$ ipython --no-banner

In [1]: import numpy as np

In [2]: np.set_printoptions(precision=2, suppress=True, linewidth=200, sign=" ")

In [3]: J = np.loadtxt("m.csv", delimiter=",")

In [4]: print(J)
[[ 0.45  0.07  0.2   0.02  0.15 -0.22  0.36]
 [ 0.07  0.99  0.21 -0.07  0.24 -0.14 -0.36]
 [ 0.2   0.21  1.37  0.39  0.18 -0.06 -0.57]
 [ 0.02 -0.07  0.39  0.16  0.14  0.12 -0.15]
 [ 0.15  0.24  0.18  0.14  0.7   0.39  0.04]
 [-0.22 -0.14 -0.06  0.12  0.39  0.52 -0.13]
 [ 0.36 -0.36 -0.57 -0.15  0.04 -0.13  0.81]]

In [5]: rng = np.random.default_rng(904)

In [6]: z = rng.permutation(7)

In [7]: print(z)
[ 5  3  2  0  6  1  4]

In [8]: M2 = J[z][:, z]

In [9]: print(np.allclose(M2, J))
False

In [10]: print(np.round(np.sort(np.abs(np.linalg.eigvals(M2))), 2) + 0)
[ 0.  0.  0.  1.  1.  1.  2.]

In [11]: rk = np.linalg.matrix_rank(J)

In [12]: print(rk)
4

In [13]: ns = np.linalg.svd(J)[2][rk:].T

In [14]: print([int(np.linalg.matrix_rank(J[:i])) for i in range(1, len(J) + 1)])
[1, 2, 3, 4, 4, 4, 4]

In [15]: print(np.round(J @ ns, 2) + 0)
[[ 0.  0.  0.]
 [ 0.  0.  0.]
 [ 0.  0.  0.]
 [ 0.  0.  0.]
 [ 0.  0.  0.]
 [ 0.  0.  0.]
 [ 0.  0.  0.]]

In [16]: M2 = J + rng.integers(-2, 3, (7, 4)) @ rng.integers(-2, 3, (4, 7))

In [17]: print(M2)
[[-0.55  9.07  6.2   0.02 -5.85 -0.22  1.36]
 [ 0.07  7.99  0.21  6.93  1.24 -0.14 -1.36]
 [-2.8  10.21  7.37  1.39 -4.82 -0.06  1.43]
 [ 3.02  1.93  1.39 -3.84 -0.86 -2.88 -0.15]
 [ 4.15 -7.76 -5.82  4.14  4.7   2.39 -3.96]
 [ 6.78 -7.14 -4.06 -3.88  2.39 -1.48 -3.13]
 [-0.64 -6.36 -7.57  2.85  9.04 -1.13  0.81]]

In [18]: print(np.linalg.matrix_rank(M2 - J, tol=1e-8))
4

In [19]: print(np.round(np.linalg.svd(M2 - J, compute_uv=False), 2) + 0)
[ 26.64  12.67   7.6    5.81   0.     0.     0.  ]

In [20]: print(np.abs(M2 - J).sum(axis=1))
[ 23.  16.  27.  14.  32.  29.  27.]

In [21]: m1 = np.load("test1.npy")

In [22]: print(m1)
[[ 0.26 -0.14 -0.26 -0.06 -0.16  0.12  0.16  0.18  0.14 -0.24 -0.06  0.02]
 [-2.47  1.33  2.47  0.57  1.52 -1.14 -1.52 -1.71 -1.33  2.28  0.57 -0.19]
 [ 0.78 -0.42 -0.78 -0.18 -0.48  0.36  0.48  0.54  0.42 -0.72 -0.18  0.06]
 [ 0.52 -0.28 -0.52 -0.12 -0.32  0.24  0.32  0.36  0.28 -0.48 -0.12  0.04]
 [-2.99  1.61  2.99  0.69  1.84 -1.38 -1.84 -2.07 -1.61  2.76  0.69 -0.23]
 [ 1.95 -1.05 -1.95 -0.45 -1.2   0.9   1.2   1.35  1.05 -1.8  -0.45  0.15]
 [ 2.08 -1.12 -2.08 -0.48 -1.28  0.96  1.28  1.44  1.12 -1.92 -0.48  0.16]]

In [23]: f = np.array([2, -1, 3])

In [24]: print(np.polyval(f, m1[1]))
[ 17.67   5.21  12.73   3.08   6.1    6.74   9.14  10.56   7.87  11.12   3.08   3.26]

In [25]: print(np.convolve(m1[1], f))
[-4.94  5.13 -3.8   2.66  9.88 -2.09  2.66 -5.32 -5.51  0.76 -5.13  5.89  1.9  -0.57]

In [26]: print(np.cross(m1[1, :3], m1[5, :3]))
[ 0.  0.  0.]

In [27]: vec = np.array([-2, 0, 2, 8, -9, 0, -1, 0, 9, -9, -2, 9])

In [28]: a = np.maximum(m1 @ vec, 0)

In [29]: print(np.tanh(m1 @ vec))
[ 1. -1.  1.  1. -1.  1.  1.]

In [30]: print(np.maximum(m1 @ (3 * vec), 0))
[ 10.44   0.    31.32  20.88   0.    78.3   83.52]

In [31]: print(np.linalg.cond(m1) > 100)
True

In [32]: print(round(float(np.linalg.norm(m1, 2) / np.linalg.norm(m1)), 2))
1.0

In [33]: U, sv, Vt = np.linalg.svd(m1)

In [34]: V = Vt[:(sv > 1e-8).sum()]

In [35]: vec = m1[0] + 3 * m1[2] + rng.integers(2) * np.eye(12)[6]

In [36]: print(vec)
[ 2.6 -1.4 -2.6 -0.6 -1.6  1.2  1.6  1.8  1.4 -2.4 -0.6  0.2]

In [37]: print(np.allclose(V.T @ V @ vec, vec))
True

In [38]: print(np.round(np.diag(V.T @ V), 2) + 0)
[ 0.2   0.06  0.2   0.01  0.08  0.04  0.08  0.1   0.06  0.17  0.01  0.  ]

In [39]: X = np.load("sample18.npy")

In [40]: print(X)
[[ 5. -1. -2. -2. -2.  1.  2. -1. -2. -1.  0.]
 [-1.  5.  2.  2.  2. -1. -2.  1.  2.  1.  0.]
 [-2.  2.  8.  4.  4. -2. -4.  2.  4.  2.  0.]
 [-2.  2.  4.  8.  4. -2. -4.  2.  4.  2.  0.]
 [-2.  2.  4.  4.  8. -2. -4.  2.  4.  2.  0.]
 [ 1. -1. -2. -2. -2.  5.  2. -1. -2. -1.  0.]
 [ 2. -2. -4. -4. -4.  2.  8. -2. -4. -2.  0.]
 [-1.  1.  2.  2.  2. -1. -2.  5.  2.  1.  0.]
 [-2.  2.  4.  4.  4. -2. -4.  2.  8.  2.  0.]
 [-1.  1.  2.  2.  2. -1. -2.  1.  2.  5.  0.]
 [ 0.  0.  0.  0.  0.  0.  0.  0.  0.  0.  4.]]

In [41]: Q, R = np.linalg.qr(X)

In [42]: print(np.round(Q.T @ Q, 2) + 0)
[[ 1.  0.  0.  0.  0.  0.  0.  0.  0.  0.  0.]
 [ 0.  1.  0.  0.  0.  0.  0.  0.  0.  0.  0.]
 [ 0.  0.  1.  0.  0.  0.  0.  0.  0.  0.  0.]
 [ 0.  0.  0.  1.  0.  0.  0.  0.  0.  0.  0.]
 [ 0.  0.  0.  0.  1.  0.  0.  0.  0.  0.  0.]
 [ 0.  0.  0.  0.  0.  1.  0.  0.  0.  0.  0.]
 [ 0.  0.  0.  0.  0.  0.  1.  0.  0.  0.  0.]
 [ 0.  0.  0.  0.  0.  0.  0.  1.  0.  0.  0.]
 [ 0.  0.  0.  0.  0.  0.  0.  0.  1.  0.  0.]
 [ 0.  0.  0.  0.  0.  0.  0.  0.  0.  1.  0.]
 [ 0.  0.  0.  0.  0.  0.  0.  0.  0.  0.  1.]]

In [43]: print(np.allclose(R.T @ R, X.T @ X))
True

In [44]: print(np.abs(np.diag(R)))
[ 7.    5.17  6.46  5.09  4.7   4.14  4.49  4.1   4.37  4.08  4.  ]

In [45]: vals, V = np.linalg.eigh(X)

In [46]: vec = np.array([4, 4, 2, -1, -4, -5, 4, 0, -3, -1, -3])

In [47]: print(V * np.sqrt(vals) @ V.T)
[[ 2.14 -0.14 -0.27 -0.27 -0.27  0.14  0.27 -0.14 -0.27 -0.14  0.  ]
 [-0.14  2.14  0.27  0.27  0.27 -0.14 -0.27  0.14  0.27  0.14  0.  ]
 [-0.27  0.27  2.54  0.54  0.54 -0.27 -0.54  0.27  0.54  0.27  0.  ]
 [-0.27  0.27  0.54  2.54  0.54 -0.27 -0.54  0.27  0.54  0.27  0.  ]
 [-0.27  0.27  0.54  0.54  2.54 -0.27 -0.54  0.27  0.54  0.27  0.  ]
 [ 0.14 -0.14 -0.27 -0.27 -0.27  2.14  0.27 -0.14 -0.27 -0.14  0.  ]
 [ 0.27 -0.27 -0.54 -0.54 -0.54  0.27  2.54 -0.27 -0.54 -0.27  0.  ]
 [-0.14  0.14  0.27  0.27  0.27 -0.14 -0.27  2.14  0.27  0.14  0.  ]
 [-0.27  0.27  0.54  0.54  0.54 -0.27 -0.54  0.27  2.54  0.27  0.  ]
 [-0.14  0.14  0.27  0.27  0.27 -0.14 -0.27  0.14  0.27  2.14  0.  ]
 [ 0.    0.    0.    0.    0.    0.    0.    0.    0.    0.    2.  ]]

In [48]: print(vec @ X @ vec)
708.0

In [49]: feats = np.load("out14.npy")

In [50]: print(feats)
[[-2  0  0 -2  2  0  0  0]
 [ 0  2 -2  0  0  2 -2  0]
 [ 0  2  1  0  0  0  2  0]
 [-2  0  0 -2  2  0  0  0]
 [ 2  0  0  2 -2  0  0  0]
 [ 0 -2 -1  0  0  0 -2  0]
 [ 0  0  1  0  0 -2 -1  0]
 [ 0  0  0  0  0  0  0 -1]]

In [51]: T = np.stack([feats, -3 * feats, feats[::-1]])

In [52]: print(np.linalg.matrix_rank(T.reshape(3, -1)))
2

In [53]: print(np.linalg.matrix_rank(T))
[ 5  5  5]

In [54]: print((T @ feats.T).shape)
(3, 8, 8)

In [55]: print(T.shape)
(3, 8, 8)

In [56]: print(np.linalg.norm(T, axis=(1, 2)))
[  8.77  26.32   8.77]

In [57]: U, sv, Vt = np.linalg.svd(feats)

In [58]: V = Vt[:(sv > 1e-8).sum()]

In [59]: vec = feats[1] + 3 * feats[5] + rng.integers(2) * np.eye(8)[2]

In [60]: print(vec)
[ 0. -4. -4.  0.  0.  2. -8.  0.]

In [61]: print(np.linalg.matrix_rank(np.vstack([feats, vec])))
6

In [62]: print(round(float(np.linalg.norm(vec - V.T @ V @ vec)), 2))
0.78

In [63]: print(np.diag(V.T @ V))
[ 0.33  0.99  0.4   0.33  0.33  0.7   0.9   1.  ]

In [64]: print(np.round(V.T @ V, 2) + 0)
[[ 0.33  0.    0.    0.33 -0.33  0.    0.    0.  ]
 [ 0.    0.99  0.06  0.    0.    0.04 -0.02  0.  ]
 [ 0.    0.06  0.4   0.    0.   -0.42  0.24  0.  ]
 [ 0.33  0.    0.    0.33 -0.33  0.    0.    0.  ]
 [-0.33  0.    0.   -0.33  0.33  0.    0.    0.  ]
 [ 0.    0.04 -0.42  0.    0.    0.7   0.17  0.  ]
 [ 0.   -0.02  0.24  0.    0.    0.17  0.9   0.  ]
 [ 0.    0.    0.    0.    0.    0.    0.    1.  ]]

In [65]: print(np.allclose(feats[:-1].T @ np.linalg.lstsq(feats[:-1].T, feats[-1])[0], feats[-1]))
False

In [66]: print(np.round(feats @ np.linalg.pinv(feats) @ feats, 2) + 0)
[[-2.  0.  0. -2.  2.  0.  0.  0.]
 [ 0.  2. -2.  0.  0.  2. -2.  0.]
 [ 0.  2.  1.  0.  0.  0.  2.  0.]
 [-2.  0.  0. -2.  2.  0.  0.  0.]
 [ 2.  0.  0.  2. -2.  0.  0.  0.]
 [ 0. -2. -1.  0.  0.  0. -2.  0.]
 [ 0.  0.  1.  0.  0. -2. -1.  0.]
 [ 0.  0.  0.  0.  0.  0.  0. -1.]]

In [67]: print(np.round(np.trace(np.linalg.pinv(feats) @ feats), 2))
5.0

In [68]: rk = np.linalg.matrix_rank(feats)

In [69]: print(rk)
5

In [70]: ns = np.linalg.svd(feats)[2][rk:].T

In [71]: print([int(np.linalg.matrix_rank(feats[:, :j + 1])) for j in range(8)])
[1, 2, 3, 3, 3, 4, 4, 5]

In [72]: print(np.round(ns @ ns.T, 2) + 0)
[[ 0.67  0.    0.   -0.33  0.33  0.    0.    0.  ]
 [ 0.    0.01 -0.06  0.    0.   -0.04  0.02  0.  ]
 [ 0.   -0.06  0.6   0.    0.    0.42 -0.24  0.  ]
 [-0.33  0.    0.    0.67  0.33  0.    0.    0.  ]
 [ 0.33  0.    0.    0.33  0.67  0.    0.    0.  ]
 [ 0.   -0.04  0.42  0.    0.    0.3  -0.17  0.  ]
 [ 0.    0.02 -0.24  0.    0.   -0.17  0.1   0.  ]
 [ 0.    0.    0.    0.    0.    0.    0.    0.  ]]
